$ python -q
>>> import numpy as np
>>> from numpy import linalg as LA
>>> np.set_printoptions(precision=2, suppress=True, linewidth=160)
>>> tidy = lambda a: np.round(a, 2) + 0
>>> arr = np.load("block12.npy")
>>> arr
array([[ -3,  -3,  -3,  -3,  -3,  -3,  -3,  -3,  -3,  -3,  -3,  -3],
       [ -3,  -6,  -6,  -6,  -6,  -6,  -6,  -6,  -6,  -6,  -6,  -6],
       [ -3,  -6,  -9,  -9,  -9,  -9,  -9,  -9,  -9,  -9,  -9,  -9],
       [ -3,  -6,  -9, -12, -12, -12, -12, -12, -12, -12, -12, -12],
       [ -3,  -6,  -9, -12, -15, -15, -15, -15, -15, -15, -15, -15],
       [ -3,  -6,  -9, -12, -15, -18, -18, -18, -18, -18, -18, -18],
       [ -3,  -6,  -9, -12, -15, -18, -21, -21, -21, -21, -21, -21],
       [ -3,  -6,  -9, -12, -15, -18, -21, -24, -24, -24, -24, -24],
       [ -3,  -6,  -9, -12, -15, -18, -21, -24, -27, -27, -27, -27],
       [ -3,  -6,  -9, -12, -15, -18, -21, -24, -27, -30, -30, -30],
       [ -3,  -6,  -9, -12, -15, -18, -21, -24, -27, -30, -33, -33],
       [ -3,  -6,  -9, -12, -15, -18, -21, -24, -27, -30, -33, -36]])
>>> rng = np.random.default_rng(279747)
>>> Y = arr + rng.integers(-2, 3, (12, 1)) @ rng.integers(-2, 3, (1, 12))
>>> Y
array([[ -2,  -5,  -2,  -5,  -3,  -2,  -1,  -3,  -1,  -5,  -1,  -1],
       [ -2,  -8,  -5,  -8,  -6,  -5,  -4,  -6,  -4,  -8,  -4,  -4],
       [ -1, -10,  -7, -13,  -9,  -7,  -5,  -9,  -5, -13,  -5,  -5],
       [ -2,  -8,  -8, -14, -12, -11, -10, -12, -10, -14, -10, -10],
       [ -2,  -8,  -8, -14, -15, -14, -13, -15, -13, -17, -13, -13],
       [ -2,  -8,  -8, -14, -15, -17, -16, -18, -16, -20, -16, -16],
       [ -5,  -2, -11,  -8, -15, -20, -25, -21, -25, -17, -25, -25],
       [ -1, -10,  -7, -16, -15, -16, -17, -24, -20, -28, -20, -20],
       [ -2,  -8,  -8, -14, -15, -17, -19, -24, -25, -29, -25, -25],
       [ -5,  -2, -11,  -8, -15, -20, -25, -24, -31, -26, -34, -34],
       [ -1, -10,  -7, -16, -15, -16, -17, -24, -23, -34, -29, -29],
       [ -3,  -6,  -9, -12, -15, -18, -21, -24, -27, -30, -33, -36]])
>>> Y - arr
array([[ 1, -2,  1, -2,  0,  1,  2,  0,  2, -2,  2,  2],
       [ 1, -2,  1, -2,  0,  1,  2,  0,  2, -2,  2,  2],
       [ 2, -4,  2, -4,  0,  2,  4,  0,  4, -4,  4,  4],
       [ 1, -2,  1, -2,  0,  1,  2,  0,  2, -2,  2,  2],
       [ 1, -2,  1, -2,  0,  1,  2,  0,  2, -2,  2,  2],
       [ 1, -2,  1, -2,  0,  1,  2,  0,  2, -2,  2,  2],
       [-2,  4, -2,  4,  0, -2, -4,  0, -4,  4, -4, -4],
       [ 2, -4,  2, -4,  0,  2,  4,  0,  4, -4,  4,  4],
       [ 1, -2,  1, -2,  0,  1,  2,  0,  2, -2,  2,  2],
       [-2,  4, -2,  4,  0, -2, -4,  0, -4,  4, -4, -4],
       [ 2, -4,  2, -4,  0,  2,  4,  0,  4, -4,  4,  4],
       [ 0,  0,  0,  0,  0,  0,  0,  0,  0,  0,  0,  0]])
>>> vec = np.array([-2, -1, 2, 2, 1, 2, -1, -2, 2, 2, 0, -1])
>>> target = arr @ vec
>>> target
array([-12, -30, -51, -66, -75, -81, -81, -84, -93, -96, -93, -90])
>>> tidy(LA.solve(arr.T, arr[11]))
array([0., 0., 0., 0., 0., 0., 0., 0., 0., 0., 0., 1.])
>>> ev, evecs = LA.eigh(arr)
>>> tidy(evecs @ np.diag(ev) @ evecs.T)
array([[ -3.,  -3.,  -3.,  -3.,  -3.,  -3.,  -3.,  -3.,  -3.,  -3.,  -3.,  -3.],
       [ -3.,  -6.,  -6.,  -6.,  -6.,  -6.,  -6.,  -6.,  -6.,  -6.,  -6.,  -6.],
       [ -3.,  -6.,  -9.,  -9.,  -9.,  -9.,  -9.,  -9.,  -9.,  -9.,  -9.,  -9.],
       [ -3.,  -6.,  -9., -12., -12., -12., -12., -12., -12., -12., -12., -12.],
       [ -3.,  -6.,  -9., -12., -15., -15., -15., -15., -15., -15., -15., -15.],
       [ -3.,  -6.,  -9., -12., -15., -18., -18., -18., -18., -18., -18., -18.],
       [ -3.,  -6.,  -9., -12., -15., -18., -21., -21., -21., -21., -21., -21.],
       [ -3.,  -6.,  -9., -12., -15., -18., -21., -24., -24., -24., -24., -24.],
       [ -3.,  -6.,  -9., -12., -15., -18., -21., -24., -27., -27., -27., -27.],
       [ -3.,  -6.,  -9., -12., -15., -18., -21., -24., -27., -30., -30., -30.],
       [ -3.,  -6.,  -9., -12., -15., -18., -21., -24., -27., -30., -33., -33.],
       [ -3.,  -6.,  -9., -12., -15., -18., -21., -24., -27., -30., -33., -36.]])
>>> tidy(ev)
array([-190.23,  -21.36,   -7.85,   -4.14,   -2.61,   -1.85,   -1.41,   -1.15,   -0.98,   -0.87,   -0.8 ,   -0.76])
>>> tidy(LA.svd(arr, compute_uv=False))
array([190.23,  21.36,   7.85,   4.14,   2.61,   1.85,   1.41,   1.15,   0.98,   0.87,   0.8 ,   0.76])
>>> np.unique(ev.round(6) + 0, return_counts=True)[1]
array([1, 1, 1, 1, 1, 1, 1, 1, 1, 1, 1, 1])
>>> tidy(LA.eigvalsh(arr + -2 * np.eye(12)))
array([-192.23,  -23.36,   -9.85,   -6.14,   -4.61,   -3.85,   -3.41,   -3.15,   -2.98,   -2.87,   -2.8 ,   -2.76])
>>> tidy(evecs.T @ evecs)
array([[1., 0., 0., 0., 0., 0., 0., 0., 0., 0., 0., 0.],
       [0., 1., 0., 0., 0., 0., 0., 0., 0., 0., 0., 0.],
       [0., 0., 1., 0., 0., 0., 0., 0., 0., 0., 0., 0.],
       [0., 0., 0., 1., 0., 0., 0., 0., 0., 0., 0., 0.],
       [0., 0., 0., 0., 1., 0., 0., 0., 0., 0., 0., 0.],
       [0., 0., 0., 0., 0., 1., 0., 0., 0., 0., 0., 0.],
       [0., 0., 0., 0., 0., 0., 1., 0., 0., 0., 0., 0.],
       [0., 0., 0., 0., 0., 0., 0., 1., 0., 0., 0., 0.],
       [0., 0., 0., 0., 0., 0., 0., 0., 1., 0., 0., 0.],
       [0., 0., 0., 0., 0., 0., 0., 0., 0., 1., 0., 0.],
       [0., 0., 0., 0., 0., 0., 0., 0., 0., 0., 1., 0.],
       [0., 0., 0., 0., 0., 0., 0., 0., 0., 0., 0., 1.]])
>>> np.trace(arr)
np.int64(-234)
>>> tidy(LA.det(arr))
np.float64(531441.0)
>>> tidy(np.sort(np.abs(LA.eigvals(arr))))
array([  0.76,   0.8 ,   0.87,   0.98,   1.15,   1.41,   1.85,   2.61,   4.14,   7.85,  21.36, 190.23])
>>> arr @ arr
array([[ 108,  207,  297,  378,  450,  513,  567,  612,  648,  675,  693,  702],
       [ 207,  405,  585,  747,  891, 1017, 1125, 1215, 1287, 1341, 1377, 1395],
       [ 297,  585,  855, 1098, 1314, 1503, 1665, 1800, 1908, 1989, 2043, 2070],
       [ 378,  747, 1098, 1422, 1710, 1962, 2178, 2358, 2502, 2610, 2682, 2718],
       [ 450,  891, 1314, 1710, 2070, 2385, 2655, 2880, 3060, 3195, 3285, 3330],
       [ 513, 1017, 1503, 1962, 2385, 2763, 3087, 3357, 3573, 3735, 3843, 3897],
       [ 567, 1125, 1665, 2178, 2655, 3087, 3465, 3780, 4032, 4221, 4347, 4410],
       [ 612, 1215, 1800, 2358, 2880, 3357, 3780, 4140, 4428, 4644, 4788, 4860],
       [ 648, 1287, 1908, 2502, 3060, 3573, 4032, 4428, 4752, 4995, 5157, 5238],
       [ 675, 1341, 1989, 2610, 3195, 3735, 4221, 4644, 4995, 5265, 5445, 5535],
       [ 693, 1377, 2043, 2682, 3285, 3843, 4347, 4788, 5157, 5445, 5643, 5742],
       [ 702, 1395, 2070, 2718, 3330, 3897, 4410, 4860, 5238, 5535, 5742, 5850]])
>>> np.allclose(arr @ arr.T, arr.T @ arr)
True
